$ python -q
>>> import numpy as np
>>> np.set_printoptions(suppress=True, linewidth=140)
>>> Y = np.array([[2, 3, 2, -3], [2, 0, 3, 0], [-3, 3, -2, -3], [2, 1, -1, 2]])
>>> E = np.tril(Y)
>>> E
array([[ 2,  0,  0,  0],
       [ 2,  0,  0,  0],
       [-3,  3, -2,  0],
       [ 2,  1, -1,  2]])
>>> Uu, sv, Vt = np.linalg.svd(E)
>>> evecs = Vt[:(sv > 1e-8).sum()]
>>> rng = np.random.default_rng(5361)
>>> x0 = E[1] + 4 * E[2] + rng.integers(2) * np.eye(4)[3]
>>> x0
array([-10.,  12.,  -8.,   1.])
>>> np.allclose(evecs.T @ evecs @ x0, x0)
False
>>> np.linalg.matrix_rank(np.vstack([E, x0]))
np.int64(4)
>>> np.round(evecs.T @ evecs, 2) + 0
array([[ 1.  ,  0.  ,  0.  ,  0.  ],
       [ 0.  ,  0.7 , -0.45, -0.08],
       [ 0.  , -0.45,  0.32, -0.11],
       [ 0.  , -0.08, -0.11,  0.98]])
>>> round(float(np.linalg.norm(x0 - evecs.T @ evecs @ x0)), 2)
0.14
>>> W2 = np.array([[3, 0, 0, 0], [2, 4, 4, 1], [4, 2, 5, 2]])
>>> W0 = rng.normal(size=(31, 3)) @ W2 + np.array([-1, 1, -2, 1])
>>> W0.round(2)
array([[ -6.61,   4.73,  -2.75,  -0.31],
       [ -1.18,   2.12,  -3.68,  -0.12],
       [ -3.22,  -4.4 ,  -3.56,   1.57],
       [ -1.25,  -3.15,  -7.81,  -0.87],
       [ -4.49,   1.14,  -2.72,   0.61],
       [  6.53,  10.76,   8.78,   3.95],
       [  2.09,   5.1 ,   0.96,   1.45],
       [ -1.1 ,   0.65,  -6.96,  -1.39],
       [ -4.46,  -3.28,  -6.56,  -0.21],
       [-15.25, -10.2 , -20.65,  -5.53],
       [  0.39,  -0.64,  -3.62,   0.6 ],
       [ -2.2 ,  -3.07,  -3.98,   1.03],
       [  1.35,   3.2 ,   1.35,   2.13],
       [  4.  ,   3.22,   4.08,   3.48],
       [ -3.55,  -3.3 ,  -8.85,  -1.35],
       [  3.22,   3.19,   1.09,   2.  ],
       [ -5.03,  -3.39,  -7.6 ,  -0.7 ],
       [  2.09,   6.28,   1.61,   1.49],
       [-13.23,  -3.37, -12.85,  -3.33],
       [  1.  ,   9.12,   6.2 ,   3.07],
       [  7.56,   2.91,   6.83,   4.94],
       [ -2.74,   8.58,   2.31,   1.26],
       [ -8.73,  -4.19,  -9.32,  -1.36],
       [ -5.82,  -4.04,  -5.38,   0.57],
       [ -8.51,  -3.91,  -6.73,  -0.14],
       [ -2.83,   4.56,   0.48,   1.35],
       [ -4.14,   2.36,  -0.59,   1.37],
       [  2.45,   2.25,  -0.67,   1.35],
       [ -6.67,  -4.06,  -7.66,  -0.56],
       [ -8.77,  -1.16,  -9.25,  -2.09],
       [ -7.37,   0.55,  -9.71,  -2.74]])
>>> lab = rng.permutation(4)
>>> Y = W0[:, lab] * rng.choice([-1, 1], 4)
>>> Y.round(2)
array([[ -2.75,  -4.73,   6.61,  -0.31],
       [ -3.68,  -2.12,   1.18,  -0.12],
       [ -3.56,   4.4 ,   3.22,   1.57],
       [ -7.81,   3.15,   1.25,  -0.87],
       [ -2.72,  -1.14,   4.49,   0.61],
       [  8.78, -10.76,  -6.53,   3.95],
       [  0.96,  -5.1 ,  -2.09,   1.45],
       [ -6.96,  -0.65,   1.1 ,  -1.39],
       [ -6.56,   3.28,   4.46,  -0.21],
       [-20.65,  10.2 ,  15.25,  -5.53],
       [ -3.62,   0.64,  -0.39,   0.6 ],
       [ -3.98,   3.07,   2.2 ,   1.03],
       [  1.35,  -3.2 ,  -1.35,   2.13],
       [  4.08,  -3.22,  -4.  ,   3.48],
       [ -8.85,   3.3 ,   3.55,  -1.35],
       [  1.09,  -3.19,  -3.22,   2.  ],
       [ -7.6 ,   3.39,   5.03,  -0.7 ],
       [  1.61,  -6.28,  -2.09,   1.49],
       [-12.85,   3.37,  13.23,  -3.33],
       [  6.2 ,  -9.12,  -1.  ,   3.07],
       [  6.83,  -2.91,  -7.56,   4.94],
       [  2.31,  -8.58,   2.74,   1.26],
       [ -9.32,   4.19,   8.73,  -1.36],
       [ -5.38,   4.04,   5.82,   0.57],
       [ -6.73,   3.91,   8.51,  -0.14],
       [  0.48,  -4.56,   2.83,   1.35],
       [ -0.59,  -2.36,   4.14,   1.37],
       [ -0.67,  -2.25,  -2.45,   1.35],
       [ -7.66,   4.06,   6.67,  -0.56],
       [ -9.25,   1.16,   8.77,  -2.09],
       [ -9.71,  -0.55,   7.37,  -2.74]])
>>> Uu, _, Vt = np.linalg.svd(W0.T @ Y)
>>> np.round(np.linalg.lstsq(W0, Y)[0], 2) + 0
array([[ 0.,  0., -1.,  0.],
       [ 0., -1.,  0.,  0.],
       [ 1.,  0.,  0.,  0.],
       [ 0.,  0.,  0.,  1.]])
